% ipython --no-banner

In [1]: import numpy as np

In [2]: np.set_printoptions(precision=1, suppress=True, linewidth=200)

In [3]: rnd = lambda a: np.round(a, 1) + 0

In [4]: F = np.loadtxt("dump.csv", delimiter=",")

In [5]: F
Out[5]: 
array([[  9.,  -8.,  18., -16.],
       [ -2.,  -4.,  -4.,  -8.],
       [ 18., -16.,   9.,  -8.],
       [ -4.,  -8.,  -2.,  -4.]])

In [6]: M2 = F / np.linalg.norm(F, axis=1, keepdims=True)

In [7]: cov = M2 @ M2.T

In [8]: rnd(np.linalg.norm(M2, axis=1))
Out[8]: array([1., 1., 1., 1.])

In [9]: rnd(np.degrees(np.arccos(np.clip(cov[1, 0], -1, 1))))
Out[9]: np.float64(74.9)

In [10]: (np.abs(cov) > 0.9).astype(int)
Out[10]: 
array([[1, 0, 0, 0],
       [0, 1, 0, 0],
       [0, 0, 1, 0],
       [0, 0, 0, 1]])

In [11]: rnd(cov[1])
Out[11]: array([0.3, 1. , 0.2, 0.8])

In [12]: (cov - 2 * np.eye(4)).round(6).argmax(axis=1)
Out[12]: array([2, 3, 0, 1])

In [13]: rnd(cov)
Out[13]: 
array([[1. , 0.3, 0.8, 0.2],
       [0.3, 1. , 0.2, 0.8],
       [0.8, 0.2, 1. , 0.3],
       [0.2, 0.8, 0.3, 1. ]])

In [14]: r0 = np.array([2, -1, 0, 0])

In [15]: M2 = cov + np.outer(r0, np.eye(4)[2])

In [16]: rnd(M2)
Out[16]: 
array([[ 1. ,  0.3,  2.8,  0.2],
       [ 0.3,  1. , -0.8,  0.8],
       [ 0.8,  0.2,  1. ,  0.3],
       [ 0.2,  0.8,  0.3,  1. ]])

In [17]: rnd(np.linalg.det(M2) / np.linalg.det(cov)), rnd(1 + np.linalg.solve(cov, r0)[2])
Out[17]: (np.float64(-4.4), np.float64(-4.4))

In [18]: np.linalg.matrix_rank(np.linalg.inv(M2) - np.linalg.inv(cov), tol=1e-8)
Out[18]: np.int64(1)

In [19]: np.linalg.matrix_rank(M2 - cov)
Out[19]: np.int64(1)

In [20]: rnd(np.poly(F))
Out[20]: array([    1.,   -10.,  -595., -1560., 24336.])

In [21]: rnd(np.linalg.det(2 * F)), rnd(np.linalg.det(F))
Out[21]: (np.float64(389376.0), np.float64(24336.0))

In [22]: np.kron(np.eye(2, dtype=int), F)
Out[22]: 
array([[  9.,  -8.,  18., -16.,   0.,  -0.,   0.,  -0.],
       [ -2.,  -4.,  -4.,  -8.,  -0.,  -0.,  -0.,  -0.],
       [ 18., -16.,   9.,  -8.,   0.,  -0.,   0.,  -0.],
       [ -4.,  -8.,  -2.,  -4.,  -0.,  -0.,  -0.,  -0.],
       [  0.,  -0.,   0.,  -0.,   9.,  -8.,  18., -16.],
       [ -0.,  -0.,  -0.,  -0.,  -2.,  -4.,  -4.,  -8.],
       [  0.,  -0.,   0.,  -0.,  18., -16.,   9.,  -8.],
       [ -0.,  -0.,  -0.,  -0.,  -4.,  -8.,  -2.,  -4.]])

In [23]: rnd(np.linalg.eigvals(F))
Out[23]: array([ 30.4,   5.1, -10.1, -15.4])

In [24]: rnd(np.linalg.det(F.T))
Out[24]: np.float64(24336.0)

In [25]: rnd(np.linalg.eigvals(F).sum().real)
Out[25]: np.float64(10.0)

In [26]: np.einsum("ii->", F)
Out[26]: np.float64(10.0)

In [27]: blk = np.stack([F, 5 * F, F[::-1]])

In [28]: np.linalg.matrix_rank(blk)
Out[28]: array([4, 4, 4])

In [29]: (blk @ F.T).shape
Out[29]: (3, 4, 4)

In [30]: np.einsum("bij,cij->bc", blk, blk)
Out[30]: 
array([[ 1650.,  8250.,   224.],
       [ 8250., 41250.,  1120.],
       [  224.,  1120.,  1650.]])

In [31]: evals, vecs = np.linalg.eig(F)

In [32]: rnd(np.sort(np.linalg.eigvals(F @ F)))
Out[32]: array([ 26.3, 102.7, 237.1, 923.9])

In [33]: rnd(F @ vecs[:, 0] - evals[0] * vecs[:, 0])
Out[33]: array([0., 0., 0., 0.])

In [34]: J = np.load("run14.npy")

In [35]: J
Out[35]: 
array([[  7.5,  -0.3,   3.1, -10. , -10.7],
       [ 11.6,   2.3, -21.7, -18.7,  -2.7],
       [ 10.4, -10.5,  13.4,  -1.5,  -9.8],
       [  2.9,  -9. ,   8.1,  17.7,  -6.1],
       [  1. ,   6.2,   7.1,   5.3,  -2.8],
       [ -1.9, -13.2,  22.4,  -3.8, -15.2],
       [ 17.6,  -3.2,  21.1,  25.2, -17.2],
       [ -1.9,  14.7,   3. ,   9.2,   9.5],
       [ -4.1,  -3.6,   3.9,   5.6,  10.2],
       [  8.6,   5.1, -11.6,   7.4,   9.8],
       [-18.2,  -0.6,   9.8,   3. ,  16.9],
       [ -4.4, -11.6,  17.4,  12.7, -12.4],
       [ 23.3,   7.9, -18.9, -19.7,  10.7],
       [-11.6,   6.2,   0.8,  11.2,  -0.3],
       [ -9.4,  12.5,  -0.5,  19. ,   7.6],
       [  3.7,   5.7,   5.9,   2.7, -19.4],
       [  2.6,  -9.3,   4.9, -12.5,  -2.6],
       [-10.9,   3.2,  -3.7,  19.6,  20.5],
       [ -3.2,   3.8, -15.1, -18.5,  12.8],
       [-10.5,   7.3,  -4.7,  14. ,  22.7],
       [-20.7,  -6.3,  15.8,   2.6,   3.9],
       [ -6.1,  -0.7,   3.5,  -4. , -18.1],
       [  8.7,   5.5, -21. , -18.8,  29.8],
       [ 15.8, -11.3,  23.1,  13.8, -19.7],
       [ 14.5,  -1.4, -24. , -17.7,  25.2],
       [ 15.4,  -9.1,   8.4,  11.1, -39.6],
       [ 18.3,  -9. ,   6.2,  -7.6, -10.5],
       [-21.1,   8.1,  10.1,   6.2,  -1.6],
       [-19.5,  20.4,  16.8,  24.7,  -5.8],
       [ -9.8,   4.2,  -5.7,  -0.9,   1.6],
       [-35.4,   9.4,  24.8,  22.4,  -1.6],
       [  4.9,  -6.6,  -7.7, -23. ,  -0.8],
       [-12.9,   4. , -12.7,  -6.7,  15.6],
       [ 16.5,  -8.8,  11.9,  -4.5,  -8.4],
       [ 15.4,  -1.4, -15.3,   1.8,   3.3],
       [-19.1,   6.4, -12.3,   8.8,  23.1],
       [ -2. , -22.3,  -3.3,  -3.8,   3.1],
       [-18.8,  -4.4,  16.7,   8.9,   4.9],
       [ -0.7,   9.7,  -5. ,  -5.9,   8.3]])

In [36]: Xc = (J - J.mean(axis=0)) / J.std(axis=0)

In [37]: np.argwhere(np.abs(Xc) > 2)
Out[37]: 
array([[22,  4],
       [25,  4],
       [28,  1],
       [30,  0],
       [36,  1]])

In [38]: c = np.linalg.lstsq(np.delete(Xc, 3, axis=1), Xc[:, 3])[0]

In [39]: rnd(1 - np.var(Xc[:, 3] - np.delete(Xc, 3, axis=1) @ c))
Out[39]: np.float64(0.5)

In [40]: rnd(c)
Out[40]: array([-0.1,  0.3,  0.7,  0.1])

In [41]: Xc = J - J.mean(axis=0)

In [42]: U, sig, VT = np.linalg.svd(Xc, full_matrices=False)

In [43]: rnd(VT[0] * np.sign(VT[0, np.abs(VT[0]).argmax()]))
Out[43]: array([-0.2, -0.1,  0.6,  0.5, -0.5])

In [44]: (np.sign(U[:, 0]) == np.sign(U[0, 0])).astype(int)
Out[44]: array([1, 1, 0, 0, 0, 0, 0, 1, 1, 1, 1, 0, 1, 0, 0, 0, 1, 1, 1, 1, 0, 0, 1, 0, 1, 0, 0, 0, 0, 1, 0, 1, 1, 0, 1, 1, 1, 0, 1])

In [45]: rnd(sig ** 2 / (sig ** 2).sum())
Out[45]: array([0.5, 0.3, 0.1, 0.1, 0. ])

In [46]: np.searchsorted(np.cumsum(sig ** 2) / (sig ** 2).sum(), 0.9) + 1
Out[46]: np.int64(3)

In [47]: np.abs(VT[0]).argmax()
Out[47]: np.int64(2)

In [48]: lab = J[:, 1] > np.median(J[:, 1])

In [49]: r0 = J[lab].mean(axis=0) - J[~lab].mean(axis=0)

In [50]: rnd(r0)
Out[50]: array([ -9. ,  14.6, -10.4,   2.5,  12.4])

In [51]: np.argsort(-np.abs(r0).round(6), kind="stable")
Out[51]: array([1, 4, 2, 0, 3])

In [52]: M = np.diag(np.array([0, 2, 1, 2, 3, 0])) + -2 * np.eye(6, k=1) + -2 * np.eye(6, k=-1)

In [53]: M
Out[53]: 
array([[ 0., -2.,  0.,  0.,  0.,  0.],
       [-2.,  2., -2.,  0.,  0.,  0.],
       [ 0., -2.,  1., -2.,  0.,  0.],
       [ 0.,  0., -2.,  2., -2.,  0.],
       [ 0.,  0.,  0., -2.,  3., -2.],
       [ 0.,  0.,  0.,  0., -2.,  0.]])

In [54]: # equal to its transpose

In [55]: rnd(np.linalg.norm(M, 2))
Out[55]: np.float64(5.5)

In [56]: M[3] @ M[0]
Out[56]: np.float64(0.0)

In [57]: rnd(np.linalg.norm(M) ** 2 / np.linalg.norm(M, 2) ** 2)
Out[57]: np.float64(1.9)

In [58]: rnd(np.linalg.norm(M[3] - M[0]))
Out[58]: np.float64(4.0)

In [59]: rnd(np.linalg.norm(M, 1)), rnd(np.linalg.norm(M, np.inf))
Out[59]: (np.float64(7.0), np.float64(7.0))

In [60]: rnd(np.linalg.norm(M[3], 1)), rnd(np.linalg.norm(M[3], np.inf))
Out[60]: (np.float64(6.0), np.float64(2.0))

In [61]: A = np.loadtxt("mat.csv", delimiter=",")

In [62]: A
Out[62]: 
array([[0., 1., 0., 1., 0., 0., 0.],
       [1., 0., 0., 1., 0., 0., 0.],
       [0., 0., 0., 1., 0., 1., 1.],
       [1., 1., 1., 0., 1., 0., 0.],
       [0., 0., 0., 1., 0., 1., 0.],
       [0., 0., 1., 0., 1., 0., 0.],
       [0., 0., 1., 0., 0., 0., 0.]])

In [63]: vec = np.array([-2, 3, 3, 3, -1, -1, 1])

In [64]: rhs = A @ vec

In [65]: rhs
Out[65]: array([6., 1., 3., 3., 2., 2., 3.])

In [66]: rnd(np.linalg.solve(A.T, A[3]))
Out[66]: array([0., 0., 0., 1., 0., 0., 0.])

In [67]: evals, vecs = np.linalg.eigh(A)

In [68]: vec = np.array([0, -2, 2, 2, 0, -2, 0])

In [69]: rnd(vecs * np.abs(evals) @ vecs.T)
Out[69]: 
array([[ 1.3,  0.3,  0.3,  0.3,  0.3, -0.1,  0. ],
       [ 0.3,  1.3,  0.3,  0.3,  0.3, -0.1,  0. ],
       [ 0.3,  0.3,  1.6,  0. ,  0.7,  0. ,  0. ],
       [ 0.3,  0.3,  0. ,  1.8, -0.1,  0.6,  0.3],
       [ 0.3,  0.3,  0.7, -0.1,  1.2,  0. ,  0. ],
       [-0.1, -0.1,  0. ,  0.6,  0. ,  1.2,  0.4],
       [ 0. ,  0. ,  0. ,  0.3,  0. ,  0.4,  0.9]])

In [70]: vec @ A @ vec / (vec @ vec), rnd(evals[0]), rnd(evals[-1])
Out[70]: (np.float64(-0.5), np.float64(-2.3), np.float64(2.6))

In [71]: vec @ A @ vec
Out[71]: np.float64(-8.0)

In [72]: rnd(np.linalg.norm(A) ** 2 / np.linalg.norm(A, 2) ** 2)
Out[72]: np.float64(2.4)

In [73]: rnd(np.linalg.norm(A[1], 1)), rnd(np.linalg.norm(A[1], np.inf))
Out[73]: (np.float64(2.0), np.float64(1.0))

In [74]: rnd(np.linalg.norm(A, "nuc"))
Out[74]: np.float64(9.2)

In [75]: M2 = np.array([[1, 3, 3],
    ...:     [1, 0, 0],
    ...:     [3, 2, 1],
    ...:     [2, 0, 1],
    ...:     [0, 2, 1],
    ...:     [3, 0, 3],
    ...:     [3, 3, 2]])

In [76]: M2.T @ A.T
Out[76]: 
array([[3., 3., 8., 5., 5., 3., 3.],
       [0., 3., 3., 7., 0., 4., 2.],
       [1., 4., 6., 5., 4., 2., 1.]])

In [77]: np.einsum("ij->j", A)
Out[77]: array([2., 2., 3., 4., 2., 2., 1.])

In [78]: M2 @ A
Traceback (most recent call last):
  Cell In[78], line 1
    M2 @ A
ValueError: matmul: Input operand 1 has a mismatch in its core dimension 0, with gufunc signature (n?,k),(k,m?)->(n?,m?) (size 7 is different from 3)


In [79]: np.linalg.matrix_rank(np.vstack([A, M2.T]))
Out[79]: np.int64(7)

In [80]: A @ M2
Out[80]: 
array([[3., 0., 1.],
       [3., 3., 4.],
       [8., 3., 6.],
       [5., 7., 5.],
       [5., 0., 4.],
       [3., 4., 2.],
       [3., 2., 1.]])

In [81]: np.vstack([A, M2.T]).shape
Out[81]: (10, 7)

In [82]: M2 = np.array([[4, -6, -8, -9, 8, -8],
    ...:     [2, 2, -8, 3, 5, -3],
    ...:     [5, -8, 1, 9, 5, 4],
    ...:     [-2, 1, -4, 2, -1, -2],
    ...:     [2, 4, -1, 8, -9, -1],
    ...:     [-6, 5, -6, 2, -4, -8]])

In [83]: W2 = np.array([[4, 4, 2, 3], [2, 0, 0, 5], [4, 4, 1, 0], [3, 2, 4, 2]])

In [84]: mat = np.block([[M2, np.zeros((6, 4))], [np.zeros((4, 6)), W2]])

In [85]: mat
Out[85]: 
array([[ 4., -6., -8., -9.,  8., -8.,  0.,  0.,  0.,  0.],
       [ 2.,  2., -8.,  3.,  5., -3.,  0.,  0.,  0.,  0.],
       [ 5., -8.,  1.,  9.,  5.,  4.,  0.,  0.,  0.,  0.],
       [-2.,  1., -4.,  2., -1., -2.,  0.,  0.,  0.,  0.],
       [ 2.,  4., -1.,  8., -9., -1.,  0.,  0.,  0.,  0.],
       [-6.,  5., -6.,  2., -4., -8.,  0.,  0.,  0.,  0.],
       [ 0.,  0.,  0.,  0.,  0.,  0.,  4.,  4.,  2.,  3.],
       [ 0.,  0.,  0.,  0.,  0.,  0.,  2.,  0.,  0.,  5.],
       [ 0.,  0.,  0.,  0.,  0.,  0.,  4.,  4.,  1.,  0.],
       [ 0.,  0.,  0.,  0.,  0.,  0.,  3.,  2.,  4.,  2.]])

In [86]: M2 = np.linalg.inv(mat)

In [87]: (np.abs(M2) > 1e-9).astype(int)
Out[87]: 
array([[1, 1, 1, 1, 1, 1, 0, 0, 0, 0],
       [1, 1, 1, 1, 1, 1, 0, 0, 0, 0],
       [1, 1, 1, 1, 1, 1, 0, 0, 0, 0],
       [1, 1, 1, 1, 1, 1, 0, 0, 0, 0],
       [1, 1, 1, 1, 1, 1, 0, 0, 0, 0],
       [1, 1, 1, 1, 1, 1, 0, 0, 0, 0],
       [0, 0, 0, 0, 0, 0, 1, 1, 1, 1],
       [0, 0, 0, 0, 0, 0, 1, 1, 1, 1],
       [0, 0, 0, 0, 0, 0, 1, 1, 1, 1],
       [0, 0, 0, 0, 0, 0, 1, 1, 1, 1]])

In [88]: rnd(mat @ M2)
Out[88]: 
array([[1., 0., 0., 0., 0., 0., 0., 0., 0., 0.],
       [0., 1., 0., 0., 0., 0., 0., 0., 0., 0.],
       [0., 0., 1., 0., 0., 0., 0., 0., 0., 0.],
       [0., 0., 0., 1., 0., 0., 0., 0., 0., 0.],
       [0., 0., 0., 0., 1., 0., 0., 0., 0., 0.],
       [0., 0., 0., 0., 0., 1., 0., 0., 0., 0.],
       [0., 0., 0., 0., 0., 0., 1., 0., 0., 0.],
       [0., 0., 0., 0., 0., 0., 0., 1., 0., 0.],
       [0., 0., 0., 0., 0., 0., 0., 0., 1., 0.],
       [0., 0., 0., 0., 0., 0., 0., 0., 0., 1.]])

In [89]: rnd(np.linalg.cond(mat))
Out[89]: np.float64(32.2)

In [90]: np.allclose(M2, mat.T)
Out[90]: False

In [91]: E = np.load("out1.npy")

In [92]: E
Out[92]: 
array([[5.3, 2. , 5. , 4. , 5. , 4. ],
       [5. , 5.3, 3. , 5. , 5. , 0. ],
       [1. , 4. , 3.3, 2. , 3. , 5. ],
       [3. , 1. , 4. , 0.3, 2. , 1. ],
       [4. , 4. , 1. , 1. , 4.3, 5. ],
       [5. , 2. , 5. , 4. , 5. , 4.3]])

In [93]: np.linalg.cond(E) > 100
Out[93]: np.True_

In [94]: np.argsort(-np.linalg.norm(E, axis=0).round(6), kind="stable")[:3]
Out[94]: array([4, 0, 2])

In [95]: rnd(np.linalg.norm(E, 2) / np.linalg.norm(E))
Out[95]: np.float64(0.9)

In [96]: round(np.log10(np.linalg.cond(E)))
Out[96]: 3
